$ ipython --no-banner

In [1]: import numpy as np

In [2]: np.set_printoptions(precision=2, suppress=True, linewidth=100, floatmode="fixed")

In [3]: tidy = lambda a: np.round(a, 2) + 0

In [4]: F = np.load("x.npy")

In [5]: F
Out[5]: 
array([[0, 1, 0, 0, 1, 0, 2, 2, 2, 0, 0],
       [2, 2, 1, 2, 1, 0, 2, 1, 0, 2, 0],
       [2, 2, 0, 2, 1, 0, 1, 1, 1, 2, 0],
       [0, 1, 1, 1, 1, 4, 2, 2, 2, 1, 1],
       [1, 2, 1, 2, 1, 8, 2, 0, 2, 1, 2],
       [0, 0, 1, 1, 0, 4, 0, 1, 2, 0, 1],
       [0, 1, 2, 1, 2, 4, 0, 0, 0, 2, 1],
       [2, 2, 2, 2, 2, 8, 1, 0, 1, 2, 2],
       [2, 2, 2, 2, 1, 0, 0, 0, 1, 2, 0],
       [2, 1, 0, 2, 1, 8, 0, 0, 0, 0, 2],
       [2, 1, 1, 2, 0, 0, 2, 2, 1, 0, 0],
       [2, 1, 1, 0, 2, 0, 0, 1, 0, 1, 0]])

In [6]: tidy(np.linalg.norm(F[0] - F[6]))
Out[6]: np.float64(6.24)

In [7]: tidy(np.linalg.norm(F, axis=0))
Out[7]: array([ 5.39,  5.10,  4.24,  5.57,  4.36, 15.49,  4.69,  4.00,  4.47,  4.80,  3.87])

In [8]: tidy(np.linalg.norm(F, "nuc"))
Out[8]: np.float64(43.36)

In [9]: U, s, VT = np.linalg.svd(F)

In [10]: tidy(s)
Out[10]: array([18.40,  8.30,  4.96,  3.35,  2.42,  2.23,  1.71,  1.27,  0.59,  0.14,  0.00])

In [11]: np.argmax(s[:-1] / (s[1:] + 1e-6)) + 1
Out[11]: np.int64(10)

In [12]: A2 = U[:, :10] @ np.diag(s[:10]) @ VT[:10]

In [13]: tidy(np.linalg.norm(F - A2, 2)), tidy(s[10])
Out[13]: (np.float64(0.0), np.float64(0.0))

In [14]: np.linalg.matrix_rank(F, rtol=0.05)
Out[14]: np.int64(8)

In [15]: tidy(A2)
Out[15]: 
array([[0.00, 1.00, 0.00, 0.00, 1.00, 0.00, 2.00, 2.00, 2.00, 0.00, 0.00],
       [2.00, 2.00, 1.00, 2.00, 1.00, 0.00, 2.00, 1.00, 0.00, 2.00, 0.00],
       [2.00, 2.00, 0.00, 2.00, 1.00, 0.00, 1.00, 1.00, 1.00, 2.00, 0.00],
       [0.00, 1.00, 1.00, 1.00, 1.00, 4.00, 2.00, 2.00, 2.00, 1.00, 1.00],
       [1.00, 2.00, 1.00, 2.00, 1.00, 8.00, 2.00, 0.00, 2.00, 1.00, 2.00],
       [0.00, 0.00, 1.00, 1.00, 0.00, 4.00, 0.00, 1.00, 2.00, 0.00, 1.00],
       [0.00, 1.00, 2.00, 1.00, 2.00, 4.00, 0.00, 0.00, 0.00, 2.00, 1.00],
       [2.00, 2.00, 2.00, 2.00, 2.00, 8.00, 1.00, 0.00, 1.00, 2.00, 2.00],
       [2.00, 2.00, 2.00, 2.00, 1.00, 0.00, 0.00, 0.00, 1.00, 2.00, 0.00],
       [2.00, 1.00, 0.00, 2.00, 1.00, 8.00, 0.00, 0.00, 0.00, 0.00, 2.00],
       [2.00, 1.00, 1.00, 2.00, 0.00, 0.00, 2.00, 2.00, 1.00, 0.00, 0.00],
       [2.00, 1.00, 1.00, 0.00, 2.00, 0.00, 0.00, 1.00, 0.00, 1.00, 0.00]])

In [16]: tidy(np.linalg.norm(F - A2) / np.linalg.norm(F))
Out[16]: np.float64(0.0)

In [17]: A = np.loadtxt("test18.csv", delimiter=",")

In [18]: A
Out[18]: 
array([[0.05, 3.00, 0.00, 2.00, 2.00, 0.00, 2.00, 1.00, 2.00, 0.00, 1.00],
       [0.00, 0.05, 0.00, 3.00, 0.00, 0.00, 3.00, 1.00, 0.00, 1.00, 2.00],
       [2.00, 2.00, 1.05, 3.00, 1.00, 0.00, 3.00, 1.00, 2.00, 0.00, 0.00],
       [3.00, 3.00, 0.00, 0.05, 2.00, 3.00, 0.00, 3.00, 0.00, 2.00, 0.00],
       [1.00, 2.00, 3.00, 3.00, 3.05, 3.00, 2.00, 0.00, 0.00, 1.00, 3.00],
       [2.00, 0.00, 0.00, 2.00, 0.00, 3.05, 2.00, 3.00, 3.00, 3.00, 0.00],
       [0.00, 3.00, 3.00, 3.00, 1.00, 2.00, 2.05, 2.00, 2.00, 2.00, 2.00],
       [0.00, 1.00, 2.00, 1.00, 2.00, 1.00, 2.00, 1.05, 3.00, 2.00, 0.00],
       [0.00, 2.00, 3.00, 1.00, 3.00, 0.00, 1.00, 2.00, 3.05, 2.00, 3.00],
       [3.00, 3.00, 0.00, 2.00, 1.00, 0.00, 2.00, 3.00, 3.00, 3.05, 0.00],
       [0.00, 3.00, 0.00, 2.00, 2.00, 0.00, 2.00, 1.00, 2.00, 0.00, 1.05]])

In [19]: rng = np.random.default_rng(20)

In [20]: idx = rng.permutation(11)

In [21]: idx
Out[21]: array([ 8,  7,  4,  0,  6,  9,  3,  2,  1,  5, 10])

In [22]: A2 = A[idx][:, idx]

In [23]: tidy(np.linalg.det(A2)), tidy(np.linalg.det(A[idx]))
Out[23]: (np.float64(-1077.75), np.float64(-1077.75))

In [24]: np.trace(A2)
Out[24]: np.float64(17.55)

In [25]: A.sum(axis=0)
Out[25]: array([11.05, 22.05, 12.05, 22.05, 17.05, 12.05, 21.05, 18.05, 20.05, 16.05, 12.05])

In [26]: tidy(A.mean(axis=0))
Out[26]: array([1.00, 2.00, 1.10, 2.00, 1.55, 1.10, 1.91, 1.64, 1.82, 1.46, 1.10])

In [27]: tidy(np.linalg.norm(A))
Out[27]: np.float64(21.09)

In [28]: tidy(np.linalg.svd(A, compute_uv=False))
Out[28]: array([17.50,  6.84,  5.48,  4.78,  4.49,  2.73,  2.23,  2.04,  1.20,  0.89,  0.01])

In [29]: tidy(A - A[0])
Out[29]: 
array([[ 0.00,  0.00,  0.00,  0.00,  0.00,  0.00,  0.00,  0.00,  0.00,  0.00,  0.00],
       [-0.05, -2.95,  0.00,  1.00, -2.00,  0.00,  1.00,  0.00, -2.00,  1.00,  1.00],
       [ 1.95, -1.00,  1.05,  1.00, -1.00,  0.00,  1.00,  0.00,  0.00,  0.00, -1.00],
       [ 2.95,  0.00,  0.00, -1.95,  0.00,  3.00, -2.00,  2.00, -2.00,  2.00, -1.00],
       [ 0.95, -1.00,  3.00,  1.00,  1.05,  3.00,  0.00, -1.00, -2.00,  1.00,  2.00],
       [ 1.95, -3.00,  0.00,  0.00, -2.00,  3.05,  0.00,  2.00,  1.00,  3.00, -1.00],
       [-0.05,  0.00,  3.00,  1.00, -1.00,  2.00,  0.05,  1.00,  0.00,  2.00,  1.00],
       [-0.05, -2.00,  2.00, -1.00,  0.00,  1.00,  0.00,  0.05,  1.00,  2.00, -1.00],
       [-0.05, -1.00,  3.00, -1.00,  1.00,  0.00, -1.00,  1.00,  1.05,  2.00,  2.00],
       [ 2.95,  0.00,  0.00,  0.00, -1.00,  0.00,  0.00,  2.00,  1.00,  3.05, -1.00],
       [-0.05,  0.00,  0.00,  0.00,  0.00,  0.00,  0.00,  0.00,  0.00,  0.00,  0.05]])

In [30]: A.sum(axis=1)
Out[30]: array([13.05, 10.05, 15.05, 16.05, 21.05, 18.05, 22.05, 15.05, 20.05, 20.05, 13.05])

In [31]: A2 = np.array([[2, 1, 2],
    ...:     [2, 0, 2],
    ...:     [0, 3, 1],
    ...:     [1, 1, 1],
    ...:     [0, 2, 1],
    ...:     [0, 1, 2],
    ...:     [0, 2, 0],
    ...:     [1, 0, 1],
    ...:     [1, 2, 2],
    ...:     [2, 2, 2],
    ...:     [2, 1, 1]])

In [32]: np.einsum("ij->j", A)
Out[32]: array([11.05, 22.05, 12.05, 22.05, 17.05, 12.05, 21.05, 18.05, 20.05, 16.05, 12.05])

In [33]: tidy(np.einsum("ij,ij->i", A, A))
Out[33]: array([27.00, 24.00, 33.10, 44.00, 55.30, 48.30, 52.20, 29.10, 50.30, 54.30, 27.10])

In [34]: U, s, VT = np.linalg.svd(A)

In [35]: tidy(s)
Out[35]: array([17.50,  6.84,  5.48,  4.78,  4.49,  2.73,  2.23,  2.04,  1.20,  0.89,  0.01])

In [36]: A2 = U[:, :10] @ np.diag(s[:10]) @ VT[:10]

In [37]: tidy(np.abs(A - A2).max())
Out[37]: np.float64(0.0)

In [38]: feats = np.loadtxt("mat.csv", delimiter=",")

In [39]: feats
Out[39]: 
array([[ 1.00, -1.00, -1.00,  1.00, -1.00,  1.00,  1.00, -1.00],
       [ 1.00, -1.00, -1.00,  1.00,  1.00, -1.00, -1.00,  1.00],
       [ 1.00,  1.00, -1.00, -1.00,  1.00,  1.00, -1.00, -1.00],
       [ 1.00, -1.00,  1.00, -1.00, -1.00,  1.00, -1.00,  1.00],
       [ 1.00,  1.00,  1.00,  1.00,  1.00,  1.00,  1.00,  1.00],
       [ 1.00,  1.00, -1.00, -1.00, -1.00, -1.00,  1.00,  1.00],
       [ 1.00,  1.00,  1.00,  1.00, -1.00, -1.00, -1.00, -1.00],
       [ 1.00, -1.00,  1.00, -1.00,  1.00, -1.00,  1.00, -1.00]])

In [40]: x = np.array([1, 3, 0, 5, 1, 2, 3, 0])

In [41]: target = feats @ x

In [42]: target
Out[42]: array([ 7.00, -1.00, -1.00, -9.00, 15.00, -1.00,  3.00, -5.00])

In [43]: tidy(np.linalg.solve(feats, target + feats[:, 4]))
Out[43]: array([1.00, 3.00, 0.00, 5.00, 2.00, 2.00, 3.00, 0.00])

In [44]: tidy(np.linalg.solve(feats.T, feats[6]))
Out[44]: array([0.00, 0.00, 0.00, 0.00, 0.00, 0.00, 1.00, 0.00])
